>>> import numpy as np
>>> np.set_printoptions(suppress=True, linewidth=160)
>>> F = np.load("a.npy")
>>> print(F.round(2) + 0)
[[0.   0.01 0.01 0.01 0.   0.03 0.03]
 [0.01 0.02 0.02 0.02 0.01 0.09 0.08]
 [0.01 0.02 0.02 0.02 0.01 0.09 0.08]
 [0.01 0.02 0.02 0.02 0.01 0.09 0.08]
 [0.   0.01 0.01 0.01 0.   0.03 0.03]
 [0.03 0.09 0.09 0.09 0.03 0.53 0.47]
 [0.03 0.08 0.08 0.08 0.03 0.47 0.41]]
>>> print(np.linalg.cond(F) > 100)
True
>>> print(round(float(np.linalg.norm(F, 2) / np.linalg.norm(F)), 2))
1.0
>>> t3 = np.stack([F, -2 * F, F[::-1]])
>>> print(np.round(np.linalg.norm(t3, axis=(1, 2)), 2))
[1. 2. 1.]
>>> print(np.round(np.einsum("bij,cij->bc", t3, t3), 2))
[[ 1.   -2.    0.27]
 [-2.    4.   -0.54]
 [ 0.27 -0.54  1.  ]]
>>> print(np.round(t3.sum(axis=0), 2) + 0)
[[ 0.03  0.08  0.08  0.08  0.03  0.44  0.39]
 [ 0.03  0.08  0.08  0.08  0.03  0.44  0.39]
 [ 0.   -0.01 -0.01 -0.01  0.   -0.06 -0.06]
 [ 0.    0.    0.    0.    0.    0.    0.  ]
 [ 0.    0.01  0.01  0.01  0.    0.06  0.06]
 [-0.03 -0.08 -0.08 -0.08 -0.03 -0.44 -0.39]
 [-0.03 -0.08 -0.08 -0.08 -0.03 -0.44 -0.39]]
>>> print(np.linalg.matrix_rank(t3.reshape(3, -1)))
2
>>> print(np.round(np.linalg.det(t3), 2) + 0)
[0. 0. 0.]
>>> print((t3 @ F.T).shape)
(3, 7, 7)
>>> W = np.array([[-2, 1, 2, 1, -2, 1],
...     [3, -1, 0, -1, -3, 2],
...     [-2, 1, 0, -3, 0, 1],
...     [-1, -1, 2, -2, 0, -1],
...     [2, 2, 0, 3, 2, -3],
...     [0, -3, -2, -2, 2, 0],
...     [2, 1, 2, -3, 0, -3]])
>>> b = np.array([-2, 2, -3, 3, -3, 2])
>>> hid = np.maximum(F @ W + b, 0)
>>> print((hid > 0).astype(int))
[[0 1 0 1 0 1]
 [0 1 0 1 0 1]
 [0 1 0 1 0 1]
 [0 1 0 1 0 1]
 [0 1 0 1 0 1]
 [0 1 0 1 0 1]
 [0 1 0 1 0 1]]
>>> print(np.linalg.matrix_rank(hid))
2
>>> print(hid.round(2))
[[0.   1.93 0.   2.83 0.   1.92]
 [0.   1.8  0.   2.49 0.   1.77]
 [0.   1.8  0.   2.49 0.   1.77]
 [0.   1.8  0.   2.49 0.   1.77]
 [0.   1.93 0.   2.83 0.   1.92]
 [0.   0.87 0.   0.09 0.   0.72]
 [0.   1.01 0.   0.43 0.   0.87]]
>>> Z = np.array([[1, 2], [2, 0], [-1, 2], [2, 1], [2, 2], [0, -1]])
>>> print(np.round(hid @ Z, 2))
[[ 9.52  0.9 ]
 [ 8.57  0.71]
 [ 8.57  0.71]
 [ 8.57  0.71]
 [ 9.52  0.9 ]
 [ 1.92 -0.63]
 [ 2.87 -0.44]]
>>> print(W @ Z)
[[-4 -4]
 [-7 -3]
 [-6 -8]
 [-9  1]
 [16 14]
 [-4 -2]
 [-4  8]]
>>> print(round(float(np.linalg.det(F)), 2))
0.0
>>> print(np.round((F + F.T) / 2, 2) + 0)
[[0.   0.01 0.01 0.01 0.   0.03 0.03]
 [0.01 0.02 0.02 0.02 0.01 0.09 0.08]
 [0.01 0.02 0.02 0.02 0.01 0.09 0.08]
 [0.01 0.02 0.02 0.02 0.01 0.09 0.08]
 [0.   0.01 0.01 0.01 0.   0.03 0.03]
 [0.03 0.09 0.09 0.09 0.03 0.53 0.47]
 [0.03 0.08 0.08 0.08 0.03 0.47 0.41]]
>>> print(np.round(np.linalg.matrix_power(F, 2), 2) + 0)
[[0.   0.01 0.01 0.01 0.   0.03 0.03]
 [0.01 0.02 0.02 0.02 0.01 0.09 0.08]
 [0.01 0.02 0.02 0.02 0.01 0.09 0.08]
 [0.01 0.02 0.02 0.02 0.01 0.09 0.08]
 [0.   0.01 0.01 0.01 0.   0.03 0.03]
 [0.03 0.09 0.09 0.09 0.03 0.53 0.47]
 [0.03 0.08 0.08 0.08 0.03 0.47 0.41]]
>>> np.linalg.determinant(F)
Traceback (most recent call last):
  File "<python-input-25>", line 1, in <module>
    np.linalg.determinant(F)
    ^^^^^^^^^^^^^^^^^^^^^
AttributeError: module 'numpy.linalg' has no attribute 'determinant'
>>> rng = np.random.default_rng(6)
>>> lab = rng.integers(0, 2, 4)
>>> data = (lab[:, None] == lab) * 3 + np.eye(4)
>>> print(data)
[[4. 0. 0. 3.]
 [0. 4. 3. 0.]
 [0. 3. 4. 0.]
 [3. 0. 0. 4.]]
>>> u = np.array([-4, -2, -8, 1])
>>> Y = data + np.outer(u, np.eye(4)[3])
>>> print(round(float(np.linalg.det(Y) / np.linalg.det(data)), 2), round(float(1 + np.linalg.solve(data, u)[3]), 2))
3.29 3.29
>>> print(np.linalg.matrix_rank(np.linalg.inv(Y) - np.linalg.inv(data), tol=1e-8))
1
>>> O = data.astype(float).copy()
>>> for j in range(4):
...     O[:, j] -= O[:, :j] @ (O[:, :j].T @ O[:, j])
...     O[:, j] /= np.linalg.norm(O[:, j])
... 
>>> print(O.round(2))
[[ 0.8  0.   0.  -0.6]
 [ 0.   0.8 -0.6  0. ]
 [ 0.   0.6  0.8  0. ]
 [ 0.6  0.   0.   0.8]]
>>> m1 = np.loadtxt("x.csv", delimiter=",")
>>> print(m1)
[[ 0.  0.  2. -3.  9.  9.  8.  8. -4.  9.  6. -8.]
 [ 0.  0.  1.  1.  0.  3.  2.  2.  4. -2. -7. -8.]
 [ 0.  0.  0. -5. -2. -1. -7. -3. -8. -2. -5.  3.]
 [ 0.  0.  0.  0.  1.  9. -6. -6.  2.  2. -7. -7.]
 [ 0.  0.  0.  0.  0. -1.  5. -7. -4. -6. -8. -1.]
 [ 0.  0.  0.  0.  0.  0. -2. -5.  6. -1.  6. -8.]
 [ 0.  0.  0.  0.  0.  0.  0.  3. -3. -9.  4.  3.]
 [ 0.  0.  0.  0.  0.  0.  0.  0.  1. -5. -6.  1.]
 [ 0.  0.  0.  0.  0.  0.  0.  0.  0. -1. -1.  0.]
 [ 0.  0.  0.  0.  0.  0.  0.  0.  0.  0.  7. -4.]
 [ 0.  0.  0.  0.  0.  0.  0.  0.  0.  0.  0. -9.]
 [ 0.  0.  0.  0.  0.  0.  0.  0.  0.  0.  0.  0.]]
>>> print(np.linalg.matrix_rank(m1 - m1[0, 0] * np.eye(12)))
10
>>> print([int(np.linalg.matrix_rank(np.linalg.matrix_power(m1, p))) for p in range(1, 13)])
[10, 9, 8, 7, 6, 5, 4, 3, 2, 1, 0, 0]
>>> print(m1 @ m1)
[[   0.    0.    0.  -10.   -7.  -38.   31.  -72.  -20. -181.   44. -112.]
 [   0.    0.    0.   -5.   -1.    8.  -19.  -18.    8.  -35.  -16.   51.]
 [   0.    0.    0.    0.   -5.  -43.   22.   28.   10.   89.   29.   74.]
 [   0.    0.    0.    0.    0.   -1.  -13.  -70.   62.   67.   70.  -42.]
 [   0.    0.    0.    0.    0.    0.    2.   20.  -28.   -5.   18.  112.]
 [   0.    0.    0.    0.    0.    0.    0.   -6.    1.   37.    9.  -61.]
 [   0.    0.    0.    0.    0.    0.    0.    0.    3.  -12.  -78.    3.]
 [   0.    0.    0.    0.    0.    0.    0.    0.    0.   -1.  -36.   74.]
 [   0.    0.    0.    0.    0.    0.    0.    0.    0.    0.   -7.   13.]
 [   0.    0.    0.    0.    0.    0.    0.    0.    0.    0.    0.  -63.]
 [   0.    0.    0.    0.    0.    0.    0.    0.    0.    0.    0.    0.]
 [   0.    0.    0.    0.    0.    0.    0.    0.    0.    0.    0.    0.]]
